$ ipython --no-banner

In [1]: import numpy as np

In [2]: from numpy import linalg as LA

In [3]: np.set_printoptions(precision=1, suppress=True, linewidth=100)

In [4]: K = np.array([[0, 14, -16, 0, -7, 8],
   ...:     [18, 18, -6, -9, -9, 3],
   ...:     [-12, 14, 12, 6, -7, -6],
   ...:     [0, -14, 16, 0, 0, 0],
   ...:     [-18, -18, 6, 0, 0, 0],
   ...:     [12, -14, -12, 0, 0, 0]])

In [5]: theta = np.radians(60)

In [6]: Rm = np.eye(6)

In [7]: Rm[2, 2] = Rm[1, 1] = np.cos(theta)

In [8]: Rm[2, 1], Rm[1, 2] = -np.sin(theta), np.sin(theta)

In [9]: Rm
Out[9]: 
array([[ 1. ,  0. ,  0. ,  0. ,  0. ,  0. ],
       [ 0. ,  0.5,  0.9,  0. ,  0. ,  0. ],
       [ 0. , -0.9,  0.5,  0. ,  0. ,  0. ],
       [ 0. ,  0. ,  0. ,  1. ,  0. ,  0. ],
       [ 0. ,  0. ,  0. ,  0. ,  1. ,  0. ],
       [ 0. ,  0. ,  0. ,  0. ,  0. ,  1. ]])

In [10]: B = K @ Rm.T

In [11]: round(LA.det(Rm), 1), np.trace(Rm)
Out[11]: (np.float64(1.0), np.float64(5.0))

In [12]: np.allclose(K @ K.T, B @ B.T)
Out[12]: True

In [13]: data = np.load("arr.npy")

In [14]: data
Out[14]: 
array([[ 0.,  0.,  9.,  6.],
       [ 2.,  0.,  4.,  3.],
       [ 0.,  0., -4., -2.],
       [ 0.,  0.,  3.,  3.]])

In [15]: # rows and columns are dependent

In [16]: r = LA.matrix_rank(data)

In [17]: r
Out[17]: np.int64(3)

In [18]: ns = LA.svd(data)[2][r:].T

In [19]: [int(LA.matrix_rank(data[:, :j + 1])) for j in range(4)]
Out[19]: [1, 1, 2, 3]

In [20]: np.allclose(data @ ns, 0)
Out[20]: True

In [21]: ns.shape
Out[21]: (4, 1)

In [22]: LA.matrix_rank(data.T @ data), LA.matrix_rank(data @ data.T)
Out[22]: (np.int64(3), np.int64(3))

In [23]: np.round(ns @ ns.T, 1) + 0
Out[23]: 
array([[0., 0., 0., 0.],
       [0., 1., 0., 0.],
       [0., 0., 0., 0.],
       [0., 0., 0., 0.]])

In [24]: [int(LA.matrix_rank(data[:i])) for i in range(1, len(data) + 1)]
Out[24]: [1, 2, 3, 3]

In [25]: U, s, VT = LA.svd(data)

In [26]: V = VT[:(s > 1e-8).sum()]

In [27]: rng = np.random.default_rng(218300)

In [28]: x0 = data[2] + 4 * data[0] + rng.integers(2) * np.eye(4)[1]

In [29]: x0
Out[29]: array([ 0.,  1., 32., 22.])

In [30]: np.allclose(V.T @ V @ x0, x0)
Out[30]: False

In [31]: np.round(LA.norm(x0 - V.T @ V @ x0), 1)
Out[31]: np.float64(1.0)

In [32]: E = rng.normal(size=(25, 3)) + 10 * np.array([1, 2, 1])

In [33]: E
Out[33]: 
array([[ 9.7, 18.8, 12.5],
       [ 9.9, 20.3, 10.6],
       [ 8.7, 18.8,  9.3],
       [11.3, 20.2, 10.5],
       [ 9.5, 20. , 10. ],
       [ 9.2, 21.8, 10.7],
       [10.6, 18.8, 10.1],
       [11.2, 18.2,  9.3],
       [10. , 20.1, 10.5],
       [12.4, 20.5,  8.9],
       [ 8.2, 20.1,  9.7],
       [ 9.7, 19.7,  9.8],
       [12.2, 19.2,  7.8],
       [10.3, 19.4, 11.4],
       [10.1, 18.5,  8.9],
       [12.2, 19.8,  9.2],
       [12.5, 21.1,  9.6],
       [10.5, 19. , 10.1],
       [ 9.4, 20.4, 10.2],
       [ 9.5, 20.3,  8.9],
       [10.8, 20.2, 10.3],
       [10.1, 21.7, 10.4],
       [ 9. , 20.5,  9.8],
       [ 9.2, 18.8, 10.1],
       [10.5, 19.6,  9.4]])

In [34]: G = np.cov(E, rowvar=False)

In [35]: G.shape
Out[35]: (3, 3)

In [36]: G.round(1) + 0
Out[36]: 
array([[ 1.4,  0. , -0.4],
       [ 0. ,  0.9,  0.1],
       [-0.4,  0.1,  0.8]])

In [37]: np.round(np.corrcoef(E.T), 1) + 0
Out[37]: 
array([[ 1. ,  0. , -0.3],
       [ 0. ,  1. ,  0.1],
       [-0.3,  0.1,  1. ]])

In [38]: np.argwhere(np.triu(np.abs(np.corrcoef(E.T)) > 0.8, 1))
Out[38]: array([], shape=(0, 2), dtype=int64)

In [39]: LA.eigvalsh(G)[::-1]
Out[39]: array([1.6, 0.9, 0.6])

In [40]: evals, V = LA.eigh(G)

In [41]: x0 = np.array([4, 9, -8])

In [42]: np.round(np.abs(G).sum(axis=1).max(), 1), round(np.abs(evals).max(), 1)
Out[42]: (np.float64(1.8), np.float64(1.6))

In [43]: np.round(V * np.sqrt(evals) @ V.T, 1) + 0
Out[43]: 
array([[ 1.2,  0. , -0.2],
       [ 0. ,  0.9,  0. ],
       [-0.2,  0. ,  0.9]])

In [44]: round(float(x0 @ G @ x0 / (x0 @ x0)), 1), np.round(evals[0], 1), round(evals[-1], 1)
Out[44]: (1.0, np.float64(0.6), np.float64(1.6))

In [45]: proj = E @ LA.solve(E.T @ E, E.T)

In [46]: np.round(np.diag(proj), 1) + 0
Out[46]: 
array([0.5, 0.1, 0.1, 0.1, 0.1, 0.2, 0.1, 0.1, 0.1, 0.2, 0.2, 0. , 0.3, 0.2, 0. , 0.1, 0.1, 0.1,
       0.1, 0.1, 0. , 0.1, 0.1, 0.1, 0. ])

In [47]: np.allclose(proj @ proj, proj)
Out[47]: True

In [48]: x0 = np.array([2, 2, 1])

In [49]: target = E @ x0

In [50]: LA.lstsq(E, target)[0]
Out[50]: array([2., 2., 1.])

In [51]: np.round(LA.pinv(E) @ E, 1) + 0
Out[51]: 
array([[1., 0., 0.],
       [0., 1., 0.],
       [0., 0., 1.]])

In [52]: target = target + 0.3 * rng.normal(size=25)

In [53]: target
Out[53]: 
array([69.5, 70.9, 64.7, 73.8, 68.9, 72.3, 69.3, 68.2, 70.5, 74.4, 66.1, 68.5, 70.1, 70.4, 65.7,
       72.4, 76.2, 69.2, 69.8, 68.3, 72.5, 74.2, 68.7, 66.4, 69.1])

In [54]: c, *_ = LA.lstsq(E, target)

In [55]: round(LA.norm(target - E @ c), 1)
Out[55]: np.float64(1.3)

In [56]: [round(float(LA.norm(LA.solve(E.T @ E + lam * np.eye(3), E.T @ target))), 2) for lam in (0, 1, 10, 100)]
Out[56]: [2.98, 2.98, 2.93, 2.85]

In [57]: c.round()
Out[57]: array([2., 2., 1.])

In [58]: U, s, VT = LA.svd(E)

In [59]: np.argmax(s[:-1] / (s[1:] + 1e-6)) + 1
Out[59]: np.int64(1)

In [60]: s
Out[60]: array([122.3,   6.1,   4. ])

In [61]: B = U[:, :1] @ np.diag(s[:1]) @ VT[:1]

In [62]: B
Out[62]: 
array([[10.3, 19.8,  9.9],
       [10.5, 20.3, 10.1],
       [ 9.5, 18.4,  9.2],
       [10.7, 20.6, 10.3],
       [10.2, 19.7,  9.8],
       [10.9, 21. , 10.5],
       [10. , 19.4,  9.7],
       [ 9.8, 18.9,  9.4],
       [10.4, 20.1, 10. ],
       [10.7, 20.6, 10.3],
       [10. , 19.3,  9.6],
       [10.1, 19.5,  9.8],
       [10. , 19.3,  9.7],
       [10.4, 20. , 10. ],
       [ 9.6, 18.6,  9.3],
       [10.5, 20.2, 10.1],
       [11. , 21.3, 10.6],
       [10.1, 19.4,  9.7],
       [10.3, 20. , 10. ],
       [10.1, 19.6,  9.8],
       [10.5, 20.4, 10.2],
       [11. , 21.2, 10.6],
       [10.2, 19.8,  9.9],
       [ 9.8, 18.9,  9.4],
       [10.1, 19.6,  9.8]])

In [63]: round(LA.norm(E - B, 2), 1), round(float(s[1]), 1)
Out[63]: (np.float64(6.1), 6.1)

In [64]: m1 = np.loadtxt("block13.csv", delimiter=",")

In [65]: m1
Out[65]: 
array([[3., 1., 3., 1., 3., 1.],
       [2., 2., 2., 2., 2., 2.],
       [3., 1., 3., 1., 3., 1.],
       [3., 1., 3., 1., 3., 1.],
       [2., 2., 2., 2., 2., 2.],
       [3., 1., 3., 1., 3., 1.]])

In [66]: B = np.array([[1, -3, -2], [-1, -1, 3], [3, 3, 0]])

In [67]: np.vstack([E, B.T]).shape
Out[67]: (28, 3)

In [68]: np.einsum("ij->j", E)
Out[68]: array([256.5, 495.9, 247.9])

In [69]: LA.matrix_rank(E @ B)
Out[69]: np.int64(3)

In [70]: LA.matrix_rank(np.vstack([E, B.T]))
Out[70]: np.int64(3)

In [71]: T = np.stack([m1, 2 * m1, m1[::-1]])

In [72]: LA.matrix_rank(T.reshape(3, -1))
Out[72]: np.int64(1)

In [73]: LA.matrix_rank(T)
Out[73]: array([2, 2, 2])

In [74]: T.sum(axis=0)
Out[74]: 
array([[12.,  4., 12.,  4., 12.,  4.],
       [ 8.,  8.,  8.,  8.,  8.,  8.],
       [12.,  4., 12.,  4., 12.,  4.],
       [12.,  4., 12.,  4., 12.,  4.],
       [ 8.,  8.,  8.,  8.,  8.,  8.],
       [12.,  4., 12.,  4., 12.,  4.]])

In [75]: LA.norm(T, axis=(1, 2))
Out[75]: array([13. , 25.9, 13. ])

In [76]: LA.det(T)
Out[76]: array([0., 0., 0.])

In [77]: B = np.array([[0, 1], [0, 1], [1, 0], [1, 1], [2, 1], [1, 2]])

In [78]: np.vstack([m1, B.T]).shape
Out[78]: (8, 6)

In [79]: np.einsum("ij->j", m1)
Out[79]: array([16.,  8., 16.,  8., 16.,  8.])

In [80]: np.einsum("ik,kj->ij", m1, B)
Out[80]: 
array([[11., 10.],
       [10., 12.],
       [11., 10.],
       [11., 10.],
       [10., 12.],
       [11., 10.]])

In [81]: M = np.array([[8, 8, 0, 0], [2, 4, 0, 0], [0, 0, 8, 8], [0, 0, 2, 4]])

In [82]: # 2 groups of indices that never mix

In [83]: (M != 0).astype(int)
Out[83]: 
array([[1, 1, 0, 0],
       [1, 1, 0, 0],
       [0, 0, 1, 1],
       [0, 0, 1, 1]])

In [84]: np.round(LA.det(M), 1)
Out[84]: np.float64(256.0)

In [85]: np.flatnonzero(LA.matrix_power((M != 0) + (M.T != 0) + np.eye(4), 4)[0])
Out[85]: array([0, 1])

In [86]: M @ M
Out[86]: 
array([[80, 96,  0,  0],
       [24, 32,  0,  0],
       [ 0,  0, 80, 96],
       [ 0,  0, 24, 32]])

In [87]: idx = rng.permutation(4)

In [88]: B = M[:, idx] * rng.choice([-1, 1], 4)

In [89]: B
Out[89]: 
array([[ 8,  0,  8,  0],
       [ 2,  0,  4,  0],
       [ 0, -8,  0,  8],
       [ 0, -4,  0,  2]])

In [90]: U, _, VT = LA.svd(M.T @ B)

In [91]: idx
Out[91]: array([0, 3, 1, 2])

In [92]: G = m1.T @ m1

In [93]: np.allclose(G, G.T)
Out[93]: True

In [94]: np.diag(G)
Out[94]: array([44., 12., 44., 12., 44., 12.])

In [95]: arr = np.loadtxt("data.csv", delimiter=",")

In [96]: arr
Out[96]: 
array([[ 0.,  2., -1.,  5.],
       [ 0.,  0.,  4., -4.],
       [ 0.,  0.,  0., -2.],
       [ 0.,  0.,  0.,  0.]])

In [97]: (arr - arr.T) / 2
Out[97]: 
array([[ 0. ,  1. , -0.5,  2.5],
       [-1. ,  0. ,  2. , -2. ],
       [ 0.5, -2. ,  0. , -1. ],
       [-2.5,  2. ,  1. ,  0. ]])

In [98]: LA.matrix_power(arr, 3)
Out[98]: 
array([[  0.,   0.,   0., -16.],
       [  0.,   0.,   0.,   0.],
       [  0.,   0.,   0.,   0.],
       [  0.,   0.,   0.,   0.]])

In [99]: np.allclose(arr, arr.T)
Out[99]: False

In [100]: np.round(np.abs(LA.eigvals(arr)).max(), 1)
Out[100]: np.float64(0.0)

In [101]: (arr + arr.T) / 2
Out[101]: 
array([[ 0. ,  1. , -0.5,  2.5],
       [ 1. ,  0. ,  2. , -2. ],
       [-0.5,  2. ,  0. , -1. ],
       [ 2.5, -2. , -1. ,  0. ]])

In [102]: B = arr + rng.integers(-2, 3, (4, 3)) @ rng.integers(-2, 3, (3, 4))

In [103]: B
Out[103]: 
array([[-6.,  6., -5.,  5.],
       [ 3., -1.,  6.,  0.],
       [-4.,  2., -3., -5.],
       [ 8., -5.,  4.,  0.]])

In [104]: np.abs(B - arr).sum(axis=1)
Out[104]: array([14., 10., 12., 17.])

In [105]: np.round(LA.svd(B - arr, compute_uv=False), 1) + 0
Out[105]: array([14.8,  4.6,  0.8,  0. ])

In [106]: evals, V = LA.eig(B)

In [107]: np.sort(LA.eigvals(B @ B))
Out[107]: array([  4.1,  16.5,  17.5, 147.9])

In [108]: evals
Out[108]: array([-12.2,   4.2,   2. ,  -4.1])

In [109]: np.sort(LA.eigvals(LA.inv(B)))
Out[109]: array([-0.2, -0.1,  0.2,  0.5])
